In [1]: import numpy as np

In [2]: np.set_printoptions(precision=1, suppress=True, linewidth=120, sign=" ")

In [3]: F = np.array([[2.6, 0.2, 0.8],
   ...:     [1.0, -16.0, 5.0],
   ...:     [-0.4, 1.4, 0.3],
   ...:     [-0.6, -0.1, -0.1],
   ...:     [-2.0, -1.6, 0.0],
   ...:     [-0.2, -0.8, 1.3],
   ...:     [0.0, -0.4, -0.8],
   ...:     [1.1, 1.9, 0.1],
   ...:     [-0.1, -0.2, -0.4],
   ...:     [-0.7, 0.2, 0.3],
   ...:     [1.3, -0.5, -2.0],
   ...:     [-1.1, -1.0, -0.5],
   ...:     [0.1, 0.1, 0.8],
   ...:     [-0.6, -0.9, 1.6],
   ...:     [-1.2, 1.4, -1.5],
   ...:     [1.1, 1.0, -0.1]])

In [4]: # row 1 is much longer than the rest

In [5]: B = F / np.sqrt((F ** 2).mean(axis=1, keepdims=True))

In [6]: print(B[0])
[ 1.7  0.1  0.5]

In [7]: print(np.linalg.matrix_rank(F - F.mean(axis=1, keepdims=True)))
2

In [8]: print(np.round(F - F.mean(axis=1, keepdims=True), 1) + 0)
[[  1.4  -1.   -0.4]
 [  4.3 -12.7   8.3]
 [ -0.8   1.   -0.1]
 [ -0.3   0.2   0.2]
 [ -0.8  -0.4   1.2]
 [ -0.3  -0.9   1.2]
 [  0.4   0.   -0.4]
 [  0.1   0.9  -0.9]
 [  0.1   0.   -0.2]
 [ -0.6   0.3   0.4]
 [  1.7  -0.1  -1.6]
 [ -0.2  -0.1   0.4]
 [ -0.2  -0.2   0.5]
 [ -0.6  -0.9   1.6]
 [ -0.8   1.8  -1.1]
 [  0.4   0.3  -0.8]]

In [9]: Z = F[[7, 0]].astype(float)

In [10]: for _ in range(3):
    ...:     z = np.linalg.norm(F[:, None] - Z, axis=-1).argmin(axis=1)
    ...:     Z = np.array([F[z == j].mean(axis=0) for j in range(2)])
    ...: 

In [11]: print(z)
[ 0  1  0  0  0  0  0  0  0  0  0  0  0  0  0  0]

In [12]: print(np.abs(Z[1] - Z[0]).argmax())
1

In [13]: print(Z[1] - Z[0])
[  1. -16.   5.]

In [14]: A = np.array([[-1.5, -0.3, -0.7], [-0.3, -2.4, -0.4], [-0.7, -0.4, -2.1]])

In [15]: P = np.triu(np.array([[0, 1, 1], [1, 0, 1], [1, 1, 0]]), 1) + np.eye(3)

In [16]: B = P @ A @ np.linalg.inv(P)

In [17]: print(np.poly(B))
[  1.    6.   11.    6.1]

In [18]: print(P @ A - A @ P)
[[-1.  -1.3 -0.7]
 [-0.7 -0.1  0.6]
 [ 0.   0.7  1.1]]

In [19]: print(np.linalg.matrix_rank(B))
3

In [20]: T = np.stack([A, -3 * A, A[::-1]])

In [21]: print(np.einsum("bij,cij->bc", T, T))
[[ 13.9 -41.7  11.3]
 [-41.7 125.1 -33.9]
 [ 11.3 -33.9  13.9]]

In [22]: print((T @ A.T).shape)
(3, 3, 3)

In [23]: print(T.shape)
(3, 3, 3)

In [24]: O = A.astype(float).copy()

In [25]: for j in range(3):
    ...:     O[:, j] -= O[:, :j] @ (O[:, :j].T @ O[:, j])
    ...:     O[:, j] /= np.linalg.norm(O[:, j])
    ...: 

In [26]: print(O.round(1) + 0)
[[-0.9  0.2  0.4]
 [-0.2 -1.   0.1]
 [-0.4  0.  -0.9]]

In [27]: print(np.round(O.T @ O, 1) + 0)
[[ 1.  0.  0.]
 [ 0.  1.  0.]
 [ 0.  0.  1.]]

In [28]: print(np.round(O.T @ A, 1) + 0)
[[ 1.7  0.9  1.6]
 [ 0.   2.3  0.3]
 [ 0.   0.   1.6]]

In [29]: print(np.round(O.T @ O, 1) + 0)
[[ 1.  0.  0.]
 [ 0.  1.  0.]
 [ 0.  0.  1.]]

In [30]: print(np.round(O @ O.T, 1) + 0)
[[ 1.  0.  0.]
 [ 0.  1.  0.]
 [ 0.  0.  1.]]

In [31]: M = np.array([[0, 0], [2, 0]])

In [32]: M[:, 1] = 2 * M[:, 0]

In [33]: print(M)
[[ 0  0]
 [ 2  4]]

In [34]: print(round(np.linalg.norm(M) ** 2 / np.linalg.norm(M, 2) ** 2, 1))
1.0

In [35]: print(np.linalg.norm(M, axis=1).argmax())
1

In [36]: print(np.round(np.linalg.norm(M, 1), 1), round(float(np.linalg.norm(M, np.inf)), 1))
4.0 6.0

In [37]: P = np.triu(np.array([[-5, 5], [4, 2]]), 1) + np.eye(2)

In [38]: B = P @ M @ np.linalg.inv(P)

In [39]: print(round(float(np.linalg.det(B)), 1))
0.0

In [40]: print(np.poly(B))
[ 1. -4.  0.]

In [41]: print(P @ M - M @ P)
[[ 10.  20.]
 [  0. -10.]]

In [42]: print(M @ M)
[[  0   0]
 [  8  16]]

In [43]: print(round(np.linalg.det(M), 1))
0.0

In [44]: print((M - M.T) / 2)
[[ 0. -1.]
 [ 1.  0.]]

In [45]: print(np.sort(np.abs(np.linalg.eigvals(M))))
[ 0.  4.]

In [46]: print(np.trace(M))
4

In [47]: print(np.allclose(M @ M.T, M.T @ M))
False

In [48]: print(np.round(np.abs(np.linalg.eigvals(M)).max(), 1))
4.0

In [49]: J = np.array([[3, 3, 3], [3, 6, 6], [3, 6, 9]])

In [50]: # equal to its transpose

In [51]: L = np.linalg.cholesky(J)

In [52]: print(np.linalg.eigvalsh(J).min() > 0)
True

In [53]: print(L)
[[ 1.7  0.   0. ]
 [ 1.7  1.7  0. ]
 [ 1.7  1.7  1.7]]

In [54]: print(L @ L.T)
[[ 3.  3.  3.]
 [ 3.  6.  6.]
 [ 3.  6.  9.]]

In [55]: print(round(np.prod(np.diag(L)) ** 2, 1), round(np.linalg.det(J), 1))
27.0 27.0

In [56]: X = np.load("sample14.npy")

In [57]: print(X)
[[-0.8  2.7  1.3]
 [-0.4  1.7  1.2]
 [-0.7  2.2  1.2]
 [-1.2  2.2  1.1]
 [-1.6  2.3  0.6]
 [-0.5  2.2  0.9]
 [-0.7  2.   0.8]
 [-1.1  1.9  1.2]
 [-1.3  1.9  1.5]
 [-1.6  1.9  1. ]
 [-0.2  1.9  0.8]
 [ 1.2  0.8  1.2]
 [ 1.   1.3  1.2]
 [ 0.8  1.7  1.4]
 [ 1.   1.4  0.7]
 [ 0.9  0.7  1.2]
 [ 0.8  0.6  0.6]
 [ 0.4  0.4  0.9]
 [ 1.8  1.2  0.8]
 [ 1.1  0.9  0.8]
 [ 1.1  0.8  1.2]
 [ 0.8  1.   1.2]]

In [58]: Xc = X - X.mean(axis=1)
---------------------------------------------------------------------------
ValueError                                Traceback (most recent call last)
Cell In[58], line 1
----> 1 Xc = X - X.mean(axis=1)

ValueError: operands could not be broadcast together with shapes (22,3) (22,) 

In [59]: Xc = X - X.mean(axis=0)

In [60]: U, sig, Vt = np.linalg.svd(Xc, full_matrices=False)

In [61]: print(np.abs(Vt[0]).argmax())
0

In [62]: print(round(float((sig ** 2).sum() ** 2 / (sig ** 4).sum()), 1))
1.3

In [63]: print(np.round(Xc.mean(axis=0), 1) + 0)
[ 0.  0.  0.]

In [64]: print(np.abs(U[:, 0]).argmax())
4

In [65]: print(np.linalg.matrix_rank(Xc))
3

In [66]: print((np.sign(U[:, 0]) == np.sign(U[0, 0])).astype(int))
[ 1  1  1  1  1  1  1  1  1  1  1  0  0  0  0  0  0  0  0  0  0  0]

In [67]: print(np.searchsorted(np.cumsum(sig ** 2) / (sig ** 2).sum(), 0.9) + 1)
2

In [68]: print(np.round(sig ** 2 / (sig ** 2).sum(), 1) + 0)
[ 0.9  0.1  0. ]

In [69]: x0 = np.array([2, 0, 2])

In [70]: print(X @ x0)
[ 1.   1.6  1.  -0.2 -2.   0.8  0.2  0.2  0.4 -1.2  1.2  4.8  4.4  4.4  3.4  4.2  2.8  2.6  5.2  3.8  4.6  4. ]

In [71]: print(X @ (2 * x0))
[ 2.   3.2  2.  -0.4 -4.   1.6  0.4  0.4  0.8 -2.4  2.4  9.6  8.8  8.8  6.8  8.4  5.6  5.2 10.4  7.6  9.2  8. ]

In [72]: print(X * x0)
[[-1.6  0.   2.6]
 [-0.8  0.   2.4]
 [-1.4  0.   2.4]
 [-2.4  0.   2.2]
 [-3.2  0.   1.2]
 [-1.   0.   1.8]
 [-1.4  0.   1.6]
 [-2.2  0.   2.4]
 [-2.6  0.   3. ]
 [-3.2  0.   2. ]
 [-0.4  0.   1.6]
 [ 2.4  0.   2.4]
 [ 2.   0.   2.4]
 [ 1.6  0.   2.8]
 [ 2.   0.   1.4]
 [ 1.8  0.   2.4]
 [ 1.6  0.   1.2]
 [ 0.8  0.   1.8]
 [ 3.6  0.   1.6]
 [ 2.2  0.   1.6]
 [ 2.2  0.   2.4]
 [ 1.6  0.   2.4]]

In [73]: B = np.array([[-1, -1, -2, -2], [-3, 2, 1, -3], [0, -2, 2, 3], [1, -2, 2, 0]])

In [74]: B[-1] = B[0]

In [75]: mat = B + 0.3 * np.eye(4)

In [76]: print(mat)
[[-0.7 -1.  -2.  -2. ]
 [-3.   2.3  1.  -3. ]
 [ 0.  -2.   2.3  3. ]
 [-1.  -1.  -2.  -1.7]]

In [77]: x0 = np.array([0, 0, 4, 3])

In [78]: target = mat @ x0

In [79]: coef, lr = np.zeros(4), 1 / np.linalg.norm(mat, 2) ** 2

In [80]: for i in range(10):
    ...:     coef -= lr * mat.T @ (mat @ coef - target)
    ...:     if i % 2 == 0: print(i, round(np.linalg.norm(mat @ coef - target), 1))
    ...: 
0 7.8
2 2.9
4 1.2
6 0.7
8 0.5

In [81]: print(round(float(np.linalg.cond(mat)), 1))
26.3

In [82]: P = np.triu(np.array([[-1, -3, 3, -2], [-1, -2, -1, 0], [3, -3, -2, 3], [-1, 3, -3, 1]]), 1) + np.eye(4)

In [83]: B = P @ mat @ np.linalg.inv(P)

In [84]: print(np.linalg.matrix_rank(B))
4

In [85]: print(B)
[[ 10.3  19.   -6.   58. ]
 [ -3.   -4.7   3.  -21. ]
 [ -3.  -14.   -8.7  18. ]
 [ -1.   -4.   -3.    5.3]]

In [86]: print(P @ mat - mat @ P)
[[ 11. -13.   9.  26.]
 [  0.  -7.   9. -12.]
 [ -3.  -3.  -8. -12.]
 [  0.  -3.   2.   4.]]

In [87]: B = mat / np.linalg.norm(mat, axis=1, keepdims=True)

In [88]: C2 = B @ B.T

In [89]: print(np.linalg.norm(B, axis=1))
[ 1.  1.  1.  1.]

In [90]: print(C2)
[[ 1.   0.3 -0.7  1. ]
 [ 0.3  1.  -0.5  0.3]
 [-0.7 -0.5  1.  -0.6]
 [ 1.   0.3 -0.6  1. ]]

In [91]: print(C2[0])
[ 1.   0.3 -0.7  1. ]

In [92]: arr = np.load("block1.npy")

In [93]: print(arr)
[[ 0.  1.  1.]
 [ 1.  0.  1.]
 [ 1.  1.  0.]]

In [94]: # symmetric

In [95]: evals, V = np.linalg.eigh(arr)

In [96]: x0 = np.array([-2, 0, 1])

In [97]: print(V * np.maximum(evals, 0) @ V.T)
[[ 0.7  0.7  0.7]
 [ 0.7  0.7  0.7]
 [ 0.7  0.7  0.7]]

In [98]: print([round(float(np.linalg.det(arr[:i, :i])), 2) + 0 for i in range(1, 4)])
[0.0, -1.0, 2.0]

In [99]: print(arr.sum(axis=0))
[ 2.  2.  2.]

In [100]: print(np.argwhere(np.triu(arr)))
[[ 0  1]
 [ 0  2]
 [ 1  2]]

In [101]: L = np.diag(arr.sum(axis=1)) - arr

In [102]: print((np.linalg.eigvalsh(L) < 1e-8).sum())
1

In [103]: print(np.linalg.matrix_rank(L))
2

In [104]: rng = np.random.default_rng(76)

In [105]: z = rng.permutation(3)

In [106]: B = arr[:, z] * rng.choice([-1, 1], 3)

In [107]: print(B)
[[-1.  1. -0.]
 [-1.  0. -1.]
 [-0.  1. -1.]]

In [108]: U, _, Vt = np.linalg.svd(arr.T @ B)

In [109]: print(np.round(np.linalg.lstsq(arr, B)[0], 1) + 0)
[[ 0.  0. -1.]
 [ 0.  1.  0.]
 [-1.  0.  0.]]

In [110]: print(z)
[ 2  1  0]

In [111]: x0 = np.array([0, 2, 1])

In [112]: a = np.maximum(arr @ x0, 0)

In [113]: print(np.flatnonzero(a > 1e-9))
[ 0  1  2]

In [114]: print(arr.T @ a)
[ 3.  5.  4.]

In [115]: print(np.maximum(arr @ x0, 0) - np.maximum(-arr @ x0, 0))
[ 3.  1.  2.]

In [116]: m1 = np.array([[0, 1, -3, 2], [-1, 2, -1, -1], [2, -3, 2, 0]])

In [117]: print(m1)
[[ 0  1 -3  2]
 [-1  2 -1 -1]
 [ 2 -3  2  0]]

In [118]: print(round(np.linalg.norm(m1[0], 1), 1), np.round(np.linalg.norm(m1[0], np.inf), 1))
6.0 3.0

In [119]: print(np.linalg.norm(m1, axis=0))
[ 2.2  3.7  3.7  2.2]

In [120]: print(round(np.linalg.norm(m1, 2), 1))
5.4

In [121]: print(round(np.linalg.norm(m1, 1), 1), np.round(np.linalg.norm(m1, np.inf), 1))
6.0 7.0

In [122]: print(np.linalg.norm(m1, axis=1).argmax())
2

In [123]: print(round(float(np.linalg.norm(m1[0] - m1[2])), 1))
7.0

In [124]: B = m1 + rng.integers(-2, 3, (3, 2)) @ rng.integers(-2, 3, (2, 4))

In [125]: print(B)
[[ 3  4 -5  5]
 [ 2  5 -3  2]
 [ 0 -5  4 -2]]

In [126]: print(B - m1)
[[ 3  3 -2  3]
 [ 3  3 -2  3]
 [-2 -2  2 -2]]

In [127]: print(np.round(np.linalg.svd(B - m1, compute_uv=False), 1) + 0)
[ 8.8  0.6  0. ]

In [128]: print(np.linalg.matrix_rank(B - m1, tol=1e-8))
2

In [129]: print(np.abs(B - m1).sum(axis=1))
[ 11  11   8]

In [130]: x0 = np.array([0, 0, 3, 3])

In [131]: print(m1 @ (2 * x0))
[ -6 -12  12]

In [132]: print(m1 @ np.ones(4))
[ 0. -1.  1.]

In [133]: print(np.linalg.norm(m1 @ x0) <= np.linalg.norm(m1, 2) * np.linalg.norm(x0) + 1e-9)
True

In [134]: print(m1 @ np.eye(4)[1])
[ 1.  2. -3.]

In [135]: evals, V = np.linalg.eigh(J)

In [136]: x0 = np.array([-1, 1, -1])

In [137]: print(V * np.sqrt(evals) @ V.T)
[[ 1.5  0.7  0.5]
 [ 0.7  2.   1.2]
 [ 0.5  1.2  2.7]]

In [138]: print((np.sign(V[:, -1].round(6)) == np.sign(V[0, -1].round(6))).astype(int))
[ 1  1  1]

In [139]: print(np.abs(J).sum(axis=1).max(), np.round(np.abs(evals).max(), 1))
18 15.1

In [140]: print(V * np.abs(evals) @ V.T)
[[ 3.  3.  3.]
 [ 3.  6.  6.]
 [ 3.  6.  9.]]

In [141]: print(x0 @ J @ x0)
6

In [142]: print(V * np.maximum(evals, 0) @ V.T)
[[ 3.  3.  3.]
 [ 3.  6.  6.]
 [ 3.  6.  9.]]

In [143]: print(x0 @ J @ x0 / (x0 @ x0), np.round(evals[0], 1), round(float(evals[-1]), 1))
2.0 0.9 15.1

In [144]: u, v = m1[2], m1[1]

In [145]: print(u @ v)
-10

In [146]: pr = (u @ v) / (u @ u) * u

In [147]: print(v - pr)
[ 0.2  0.2  0.2 -1. ]

In [148]: print((v - pr) @ u)
0.0
